In [1]: import numpy as np

In [2]: np.set_printoptions(precision=2, suppress=True, linewidth=200)

In [3]: M = np.load("x.npy")

In [4]: M
Out[4]: 
array([[4., 1., 1., 1.],
       [1., 4., 1., 1.],
       [1., 1., 4., 1.],
       [1., 1., 1., 4.]])

In [5]: A2 = M / np.sqrt((M ** 2).mean(axis=1, keepdims=True))

In [6]: A2[3]
Out[6]: array([0.46, 0.46, 0.46, 1.84])

In [7]: np.linalg.matrix_rank(M - M.mean(axis=1, keepdims=True))
Out[7]: np.int64(3)

In [8]: print(np.linalg.matrix_rank(A2) == np.linalg.matrix_rank(M))
True

In [9]: mat = np.load("data.npy")

In [10]: mat
Out[10]: 
array([[-2,  1,  1, -2, -1,  1,  0,  0,  0, -2],
       [ 1, -2,  1,  1, -2, -1,  1,  0,  0,  0],
       [ 1,  1, -2,  1,  1, -2, -1,  1,  0,  0],
       [-2,  1,  1, -2,  1,  1, -2, -1,  1,  0],
       [-1, -2,  1,  1, -2,  1,  1, -2, -1,  1],
       [ 1, -1, -2,  1,  1, -2,  1,  1, -2, -1],
       [ 0,  1, -1, -2,  1,  1, -2,  1,  1, -2],
       [ 0,  0,  1, -1, -2,  1,  1, -2,  1,  1],
       [ 0,  0,  0,  1, -1, -2,  1,  1, -2,  1],
       [-2,  0,  0,  0,  1, -1, -2,  1,  1, -2]])

In [11]: # equal to its transpose

In [12]: A2 = np.array([[5, 4],
    ...:     [3, 1],
    ...:     [1, 4],
    ...:     [2, 3],
    ...:     [4, 3],
    ...:     [3, 1],
    ...:     [2, 2],
    ...:     [1, 3],
    ...:     [4, 0],
    ...:     [1, 2]])

In [13]: np.einsum("ik,kj->ij", mat, A2)
Out[13]: 
array([[-13, -15],
       [ -7,   4],
       [  5,   2],
       [ -4, -12],
       [-16,  -6],
       [ -6,   2],
       [  4, -10],
       [ -1,  -6],
       [-12,   5],
       [-10, -11]])

In [14]: mat @ A2
Out[14]: 
array([[-13, -15],
       [ -7,   4],
       [  5,   2],
       [ -4, -12],
       [-16,  -6],
       [ -6,   2],
       [  4, -10],
       [ -1,  -6],
       [-12,   5],
       [-10, -11]])

In [15]: np.vstack([mat, A2.T]).shape
Out[15]: (12, 10)

In [16]: np.einsum("ij,ij->i", mat, mat)
Out[16]: array([16, 13, 14, 18, 19, 19, 18, 14, 13, 16])

In [17]: print(A2.T @ mat.T)
[[-13  -7   5  -4 -16  -6   4  -1 -12 -10]
 [-15   4   2 -12  -6   2 -10  -6   5 -11]]

In [18]: np.einsum("ik,kj->ji", mat, A2)
Out[18]: 
array([[-13,  -7,   5,  -4, -16,  -6,   4,  -1, -12, -10],
       [-15,   4,   2, -12,  -6,   2, -10,  -6,   5, -11]])

In [19]: print(np.einsum("ij->j", mat))
[-4 -1  0 -2 -3 -3 -2  0 -1 -4]

In [20]: np.abs(mat).max()
Out[20]: np.int64(2)

In [21]: mat.sum(axis=1)
Out[21]: array([-4, -1,  0, -2, -3, -3, -2,  0, -1, -4])

In [22]: mat.sum(axis=0)
Out[22]: array([-4, -1,  0, -2, -3, -3, -2,  0, -1, -4])

In [23]: mat - mat[0]
Out[23]: 
array([[ 0,  0,  0,  0,  0,  0,  0,  0,  0,  0],
       [ 3, -3,  0,  3, -1, -2,  1,  0,  0,  2],
       [ 3,  0, -3,  3,  2, -3, -1,  1,  0,  2],
       [ 0,  0,  0,  0,  2,  0, -2, -1,  1,  2],
       [ 1, -3,  0,  3, -1,  0,  1, -2, -1,  3],
       [ 3, -2, -3,  3,  2, -3,  1,  1, -2,  1],
       [ 2,  0, -2,  0,  2,  0, -2,  1,  1,  0],
       [ 2, -1,  0,  1, -1,  0,  1, -2,  1,  3],
       [ 2, -1, -1,  3,  0, -3,  1,  1, -2,  3],
       [ 0, -1, -1,  2,  2, -2, -2,  1,  1,  0]])

In [24]: np.linalg.rank(mat)
AttributeError: module 'numpy.linalg' has no attribute 'rank'


In [25]: np.linalg.matrix_rank(mat)
Out[25]: np.int64(10)

In [26]: np.diff(mat, axis=0)
Out[26]: 
array([[ 3, -3,  0,  3, -1, -2,  1,  0,  0,  2],
       [ 0,  3, -3,  0,  3, -1, -2,  1,  0,  0],
       [-3,  0,  3, -3,  0,  3, -1, -2,  1,  0],
       [ 1, -3,  0,  3, -3,  0,  3, -1, -2,  1],
       [ 2,  1, -3,  0,  3, -3,  0,  3, -1, -2],
       [-1,  2,  1, -3,  0,  3, -3,  0,  3, -1],
       [ 0, -1,  2,  1, -3,  0,  3, -3,  0,  3],
       [ 0,  0, -1,  2,  1, -3,  0,  3, -3,  0],
       [-2,  0,  0, -1,  2,  1, -3,  0,  3, -3]])
